$ ipython --no-banner

In [1]: import numpy as np

In [2]: from numpy import linalg as LA

In [3]: np.set_printoptions(suppress=True, linewidth=100)

In [4]: tidy = lambda a: np.round(a, 3) + 0

In [5]: M = np.loadtxt("dump.csv", delimiter=",")

In [6]: M
Out[6]: 
array([[-9.093, -3.37 , -8.758, -4.956],
       [-1.605, -2.317, -8.556,  1.075],
       [-2.504, -2.641, -1.67 , -3.525],
       [-1.116, -3.445, -4.052, -2.257],
       [-5.826, -3.746,  0.129, -0.101],
       [ 9.744, -6.957,  3.69 ,  1.784],
       [-1.265,  2.228, -3.855,  3.69 ],
       [ 3.357,  3.066,  1.909, -4.328],
       [-3.835,  3.641, -6.753,  0.715],
       [-1.023,  4.471, -2.788,  3.026],
       [ 2.352, -1.263,  2.267, -1.106],
       [ 6.684,  0.203, 11.759,  1.83 ],
       [ 2.117,  3.421,  1.734, -6.869],
       [ 0.097,  1.012,  0.945,  8.139],
       [ 5.823, -7.268,  0.825, -4.441],
       [ 0.448, -1.534, -6.744,  7.668],
       [ 6.778, -5.45 ,  0.812, -3.193],
       [ 1.429,  1.594, -1.766, 15.222],
       [ 6.679,  8.804,  2.911,  3.265],
       [ 7.165,  5.835,  2.765,  3.321],
       [ 2.495,  3.838,  0.47 , -2.053]])

In [7]: cent = M[[16, 9]].astype(float)

In [8]: for _ in range(3):
   ...:     labels = LA.norm(M[:, None] - cent, axis=-1).argmin(axis=1)
   ...:     cent = np.array([M[labels == j].mean(axis=0) for j in range(2)])
   ...: 

In [9]: labels
Out[9]: array([1, 1, 1, 1, 1, 0, 1, 0, 1, 1, 0, 0, 0, 1, 0, 1, 0, 1, 0, 0, 0])

In [10]: np.abs(cent[1] - cent[0]).argmax()
Out[10]: np.int64(0)

In [11]: np.bincount(labels)
Out[11]: array([10, 11])

In [12]: tidy(cent[1] - cent[0])
Out[12]: array([-7.528, -0.796, -6.902,  3.788])

In [13]: P = M @ LA.solve(M.T @ M, M.T)

In [14]: LA.matrix_rank(np.eye(21) - P)
Out[14]: np.int64(17)
